% python3 -q
>>> import numpy as np
>>> np.set_printoptions(precision=2, suppress=True, linewidth=160)
>>> def tidy(a):
...     return np.round(a, 2) + 0
... 
>>> X = np.array([[-1.0, 4.0, 2.0, -5.0, 1.0, 2.0],
...     [-3.0, 4.0, -2.0, -4.0, 1.0, -2.0],
...     [-2.0, -5.0, -1.0, -4.0, -2.0, 1.0],
...     [-3.0, -3.0, -5.0, 5.0, 2.0, -1.0],
...     [0.0, 0.0, 0.0, 0.0, 0.0, -3.0],
...     [0.0, 0.0, 0.0, 0.0, -1.0, -5.0]])
>>> print(X)
[[-1.  4.  2. -5.  1.  2.]
 [-3.  4. -2. -4.  1. -2.]
 [-2. -5. -1. -4. -2.  1.]
 [-3. -3. -5.  5.  2. -1.]
 [ 0.  0.  0.  0.  0. -3.]
 [ 0.  0.  0.  0. -1. -5.]]
>>> f = np.array([3, 0, 3])
>>> print(np.array([np.convolve(row, f, "same") for row in X]))
[[ 12.   3.  -3.   9.  -9.   3.]
 [ 12. -15.   0.  -3. -18.   3.]
 [-15.  -9. -27.  -9.  -9.  -6.]
 [ -9. -24.   6.  -9.  12.   6.]
 [  0.   0.   0.   0.  -9.   0.]
 [  0.   0.   0.  -3. -15.  -3.]]
>>> vec = np.array([2, 2, 2, 4, -3, -2])
>>> h1 = np.maximum(X @ vec, 0)
>>> print(X.T @ h1)
[  0.   0.   0.   0. -13. -83.]
>>> print(np.maximum(X @ vec, 0) - np.maximum(-X @ vec, 0))
[-17. -17. -28.  -6.   6.  13.]
>>> print(tidy(np.tanh(X @ vec)))
[-1. -1. -1. -1.  1.  1.]
>>> W = np.array([[1, 3, 2, 1, 0],
...     [2, 3, 3, 2, 1],
...     [2, 3, 1, 2, 0],
...     [2, 1, 1, 3, 3],
...     [1, 2, 3, 3, 1],
...     [1, 2, 1, 1, 1]])
>>> c = np.array([3, 4, 1, 2, 3])
>>> act = np.maximum(X @ W + c, 0)
>>> print(tidy((act > 0).mean(axis=0)))
[0.17 0.17 0.33 0.33 0.17]
>>> print(act)
[[ 7. 20. 13.  3.  0.]
 [ 0.  0.  2.  0.  0.]
 [ 0.  0.  0.  0.  0.]
 [ 0.  0.  0.  3. 16.]
 [ 0.  0.  0.  0.  0.]
 [ 0.  0.  0.  0.  0.]]
>>> basis = np.array([[3, 0], [0, 3], [3, 3], [2, 3], [1, 0]])
>>> print(act @ basis)
[[ 66. 108.]
 [  6.   6.]
 [  0.   0.]
 [ 22.   9.]
 [  0.   0.]
 [  0.   0.]]
>>> print(W @ basis)
[[11 18]
 [20 24]
 [13 18]
 [18 15]
 [19 24]
 [ 9 12]]
>>> Uu, sigma, Vh = np.linalg.svd(act)
>>> V = Vh[:(sigma > 1e-8).sum()]
>>> rng = np.random.default_rng(56953)
>>> vec = act[4] + -3 * act[2] + rng.integers(2) * np.eye(5)[3]
>>> print(vec)
[0. 0. 0. 0. 0.]
>>> print(tidy(V.T @ V))
[[ 0.11  0.31  0.    0.04 -0.01]
 [ 0.31  0.87  0.    0.13 -0.02]
 [ 0.    0.    1.    0.    0.  ]
 [ 0.04  0.13  0.    0.05  0.18]
 [-0.01 -0.02  0.    0.18  0.97]]
>>> print(np.allclose(V.T @ V @ vec, vec))
True
>>> lab = rng.permutation(6)
>>> print(lab)
[4 3 5 2 1 0]
>>> B = X[lab][:, lab]
>>> print(tidy(np.linalg.det(B)), tidy(np.linalg.det(X[lab])))
-1020.0 1020.0
>>> print(tidy(np.sort(np.abs(np.linalg.eigvals(B)))))
[0.54 1.63 4.9  4.94 5.54 8.6 ]
>>> print(np.diag(B))
[ 0.  5. -5. -1.  4. -1.]
>>> print(np.trace(B))
2.0
>>> mat = np.loadtxt("run6.csv", delimiter=",")
>>> print(mat)
[[-2. -2.  0.  0.]
 [-2. -1.  0.  0.]
 [ 0.  0. -2. -2.]
 [ 0.  0. -2. -1.]]
>>> B = np.array([[5, 0], [4, 6]])
>>> basis = np.kron(B, mat)
>>> print(basis)
[[-10. -10.   0.   0.  -0.  -0.   0.   0.]
 [-10.  -5.   0.   0.  -0.  -0.   0.   0.]
 [  0.   0. -10. -10.   0.   0.  -0.  -0.]
 [  0.   0. -10.  -5.   0.   0.  -0.  -0.]
 [ -8.  -8.   0.   0. -12. -12.   0.   0.]
 [ -8.  -4.   0.   0. -12.  -6.   0.   0.]
 [  0.   0.  -8.  -8.   0.   0. -12. -12.]
 [  0.   0.  -8.  -4.   0.   0. -12.  -6.]]
>>> print(basis.shape)
(8, 8)
>>> print(np.linalg.matrix_rank(basis))
8
>>> print(tidy(np.linalg.norm(basis, 2)), tidy(np.linalg.norm(B, 2) * np.linalg.norm(mat, 2)))
28.19 28.19
>>> w, V = np.linalg.eigh(mat)
>>> vec = np.array([9, 5, 1, 2])
>>> print(tidy(vec @ mat @ vec / (vec @ vec)), tidy(w[0]), tidy(w[-1]))
-3.43 -3.56 0.56
>>> print(vec @ mat @ vec)
-381.0
>>> print(tidy(V * np.abs(w) @ V.T))
[[2.43 1.46 0.   0.  ]
 [1.46 1.7  0.   0.  ]
 [0.   0.   2.43 1.46]
 [0.   0.   1.46 1.7 ]]
>>> print(tidy(V * np.maximum(w, 0) @ V.T))
[[ 0.21 -0.27  0.    0.  ]
 [-0.27  0.35  0.    0.  ]
 [ 0.    0.    0.21 -0.27]
 [ 0.    0.   -0.27  0.35]]
